% ipython --no-banner

In [1]: import numpy as np

In [2]: np.set_printoptions(precision=2, suppress=True, linewidth=200)

In [3]: E = np.loadtxt("w.csv", delimiter=",")

In [4]: E
Out[4]: 
array([[ -0.29,   1.47,   8.02,  -6.83,  -3.13,   4.59,  -0.11,   4.13],
       [ -6.78,  11.65,   3.57,   2.82,  -8.47,   1.15,  -4.45,   6.01],
       [  6.67,   1.49,   9.75,   2.67,   7.47,  -2.72,  -2.63,  -2.78],
       [ -8.06,  -3.5 ,   4.65,   4.98,  11.38,  16.6 ,   0.12,   3.74],
       [ -0.29,   0.59,   2.19,  -3.42,   4.25,  -7.38,   8.13,  -5.71],
       [  6.69,   7.05,   5.95,  -3.32,  -9.69,  11.95,  -4.51,  10.01],
       [  5.88, -10.11,  16.96,  -0.94,  -0.44,   7.31,  -1.93,   3.23],
       [ -9.19,  -0.56,  -3.72,  10.49,  -3.69,   2.46,   8.89,  17.62],
       [  6.43,   0.85,   1.88,  -4.67,  -5.99,   4.41,  -7.37,   0.88],
       [ -2.8 ,   5.72,   4.56,   0.06,  -1.23,   4.81,   3.56,   3.72],
       [  3.81,   2.51,   1.4 ,   5.61,  -1.11,  -2.56,  -2.48,  -0.48],
       [  7.38,  -1.26,   1.06,  -6.59,   3.94,  -6.  ,   1.68,   1.06],
       [-11.16, -11.37,  -7.06,   2.5 ,   2.36,   8.89,  -4.19,  -1.46],
       [  0.96,   9.25,  -6.14,   0.47,  -6.41,   7.81,   3.19,  14.4 ],
       [  8.23,   1.14,   2.86,  -5.19,   0.28,  -1.73,   0.66,  -8.58]])

In [5]: x = np.array([2, 3, 1, 1, -1, -3, -2, 0])

In [6]: target = E @ x

In [7]: np.round(np.linalg.lstsq(E, target)[0], 2) + 0
Out[7]: array([ 2.,  3.,  1.,  1., -1., -3., -2.,  0.])

In [8]: rng = np.random.default_rng(771)

In [9]: target = target + 0.1 * rng.normal(size=15)

In [10]: target
Out[10]: array([ -5.54,  41.81,  36.1 , -78.4 ,   1.59,  19.96, -20.25, -34.6 ,  20.24,  -3.96,  36.09,  16.12, -81.56,   0.62,  21.06])

In [11]: coef, *_ = np.linalg.lstsq(E, target)

In [12]: round(np.linalg.norm(target - E @ coef), 2)
Out[12]: np.float64(0.3)

In [13]: [round(float(np.linalg.norm(np.linalg.solve(E.T @ E + lam * np.eye(8), E.T @ target))), 2) for lam in (0, 1, 10, 100)]
Out[13]: [5.39, 5.37, 5.25, 4.43]

In [14]: coef.round()
Out[14]: array([ 2.,  3.,  1.,  1., -1., -3., -2., -0.])

In [15]: coef.round(2) + 0
Out[15]: array([ 2.  ,  3.  ,  1.  ,  1.01, -1.01, -3.  , -2.  ,  0.  ])

In [16]: other = np.c_[E[:, :3] @ np.array([[0, 1, 3], [2, 2, 2], [1, 0, 2]]), np.array([1, 0, 2, 0, 1, 1, 1, 1, 0, 1, 2, 0, 1, 0, 1])]

In [17]: other
Out[17]: 
array([[ 10.96,   2.65,  18.11,   1.  ],
       [ 26.87,  16.52,  10.1 ,   0.  ],
       [ 12.73,   9.65,  42.49,   2.  ],
       [ -2.35, -15.06, -21.88,   0.  ],
       [  3.37,   0.89,   4.69,   1.  ],
       [ 20.05,  20.79,  46.07,   1.  ],
       [ -3.26, -14.34,  31.34,   1.  ],
       [ -4.84, -10.31, -36.13,   1.  ],
       [  3.58,   8.13,  24.75,   0.  ],
       [ 16.  ,   8.64,  12.16,   1.  ],
       [  6.42,   8.83,  19.25,   2.  ],
       [ -1.46,   4.86,  21.74,   0.  ],
       [-29.8 , -33.9 , -70.34,   1.  ],
       [ 12.36,  19.46,   9.1 ,   0.  ],
       [  5.14,  10.51,  32.69,   1.  ]])

In [18]: np.round(np.linalg.lstsq(E, other[:, 0])[0], 2) + 0
Out[18]: array([0., 2., 1., 0., 0., 0., 0., 0.])

In [19]: Ac = other - other.mean(axis=1)
Traceback (most recent call last):
  Cell In[19], line 1
    Ac = other - other.mean(axis=1)
ValueError: operands could not be broadcast together with shapes (15,4) (15,) 


In [20]: Ac = other - other.mean(axis=0)

In [21]: left, sigma, VT = np.linalg.svd(Ac, full_matrices=False)

In [22]: np.abs(VT[0]).argmax()
Out[22]: np.int64(2)

In [23]: sigma
Out[23]: array([130.4 ,  41.98,  16.82,   2.4 ])

In [24]: np.abs(left[:, 0]).argmax()
Out[24]: np.int64(12)

In [25]: np.round((sigma ** 2).sum() ** 2 / (sigma ** 4).sum(), 2)
Out[25]: np.float64(1.24)

In [26]: np.round(VT[0] * np.sign(VT[0, np.abs(VT[0]).argmax()]), 2) + 0
Out[26]: array([0.31, 0.37, 0.88, 0.  ])

In [27]: print((np.sign(left[:, 0]) == np.sign(left[0, 0])).astype(int))
[1 1 1 0 0 1 1 0 1 1 1 1 0 1 1]

In [28]: u = np.array([-2, 0])

In [29]: np.cross(E[3, :3], E[12, :3])
Out[29]: array([  77.58, -108.8 ,   52.58])

In [30]: np.convolve(E[3], u)
Out[30]: array([ 16.12,   7.  ,  -9.3 ,  -9.96, -22.76, -33.2 ,  -0.24,  -7.48,   0.  ])

In [31]: m1 = np.load("test7.npy")

In [32]: m1
Out[32]: 
array([[ 7.35,  1.83,  7.64, -3.59,  5.15,  1.69,  0.34,  4.12,  0.59,  9.26,  9.77, -2.8 ],
       [ 4.31,  1.82,  7.96, -2.49,  4.78, -0.08, -1.78,  4.2 ,  2.44,  7.72,  7.21, -0.14],
       [-4.79,  2.25, -3.39,  6.  , -2.47,  3.7 ,  2.99,  3.72, -3.53, -0.39,  0.08,  1.5 ],
       [ 7.24,  2.06,  9.46, -1.18,  3.55,  2.28, -1.43,  2.77,  0.2 ,  7.8 ,  6.5 , -1.62],
       [ 4.27,  0.17,  7.5 , -2.95,  4.62,  2.5 ,  0.87,  4.49, -0.33,  8.6 ,  7.86, -3.09],
       [ 6.02,  2.31,  6.78, -3.18,  6.19,  2.45, -1.04,  3.68,  0.62,  9.96,  7.03, -2.48],
       [ 7.04,  0.86,  7.01, -3.06,  5.83, -0.15, -1.01,  3.99,  0.43,  9.38,  7.06, -3.33],
       [-4.  ,  4.58, -3.55,  4.33, -1.65,  4.13,  2.63,  2.58, -2.02,  1.21, -1.99,  0.44],
       [ 6.98,  0.65,  6.9 , -4.43,  3.67,  1.83,  0.5 ,  2.17,  0.72,  8.64,  7.38, -4.69],
       [ 6.9 ,  1.62,  8.68, -5.15,  4.11,  0.67, -1.18,  2.88,  1.22,  8.41,  8.18, -3.04],
       [ 6.76, -1.34,  8.04, -3.52,  4.16,  1.09, -2.76,  3.4 ,  0.39,  7.56,  6.07, -4.33],
       [-3.88,  4.55, -3.58,  4.55, -1.84,  3.59,  2.39,  5.78, -1.67,  0.04,  0.6 ,  0.78],
       [ 6.5 ,  1.04,  8.02, -3.28,  5.93,  0.76, -1.78,  1.9 ,  2.61,  8.59,  8.29, -4.47],
       [-3.61,  2.35, -3.55,  5.38, -4.91,  3.76,  2.74,  2.74, -2.69,  0.06, -1.91,  1.56],
       [ 5.95,  1.41,  7.33, -2.04,  5.91,  0.08, -1.15,  1.97,  0.31,  9.61,  7.14, -4.12],
       [-5.47,  3.65, -3.31,  3.93, -3.29,  2.01,  1.69,  3.45, -1.66, -0.81, -0.74, -0.09],
       [-3.43,  5.27, -2.92,  4.88, -1.45,  3.82,  2.87,  5.44, -1.54,  1.92,  1.53,  1.17],
       [-3.46,  4.35, -2.72,  3.69, -1.53,  3.69,  3.25,  5.05, -3.3 ,  0.49, -0.55,  0.49],
       [-2.32,  3.33, -2.08,  3.99, -4.17,  2.95,  1.89,  4.77, -3.75, -0.45, -3.8 ,  1.52],
       [ 5.56,  1.94,  7.7 , -2.92,  6.49,  1.8 , -2.22,  2.93,  1.82,  8.45,  7.69, -2.88],
       [-3.31,  3.17, -3.02,  4.26, -1.97,  4.35,  1.44,  3.62, -3.39, -0.8 , -1.64,  2.18],
       [ 7.99,  2.38,  6.88, -2.78,  4.41, -0.3 , -0.96,  3.78, -0.45,  7.66,  6.78, -3.99],
       [ 7.09,  1.69,  9.26, -3.5 ,  3.3 ,  2.03, -1.34,  2.37,  2.08,  8.96,  8.65, -3.97],
       [ 7.95,  1.12,  8.56, -4.79,  5.18,  1.51, -0.07,  5.86,  0.21,  8.37,  9.02, -2.82]])

In [33]: Q, R = np.linalg.qr(m1)

In [34]: np.round(Q.T @ Q, 2) + 0
Out[34]: 
array([[1., 0., 0., 0., 0., 0., 0., 0., 0., 0., 0., 0.],
       [0., 1., 0., 0., 0., 0., 0., 0., 0., 0., 0., 0.],
       [0., 0., 1., 0., 0., 0., 0., 0., 0., 0., 0., 0.],
       [0., 0., 0., 1., 0., 0., 0., 0., 0., 0., 0., 0.],
       [0., 0., 0., 0., 1., 0., 0., 0., 0., 0., 0., 0.],
       [0., 0., 0., 0., 0., 1., 0., 0., 0., 0., 0., 0.],
       [0., 0., 0., 0., 0., 0., 1., 0., 0., 0., 0., 0.],
       [0., 0., 0., 0., 0., 0., 0., 1., 0., 0., 0., 0.],
       [0., 0., 0., 0., 0., 0., 0., 0., 1., 0., 0., 0.],
       [0., 0., 0., 0., 0., 0., 0., 0., 0., 1., 0., 0.],
       [0., 0., 0., 0., 0., 0., 0., 0., 0., 0., 1., 0.],
       [0., 0., 0., 0., 0., 0., 0., 0., 0., 0., 0., 1.]])

In [35]: np.round(abs(R[0, 0]), 2), round(float(np.linalg.norm(m1[:, 0])), 2)
Out[35]: (np.float64(28.18), 28.18)
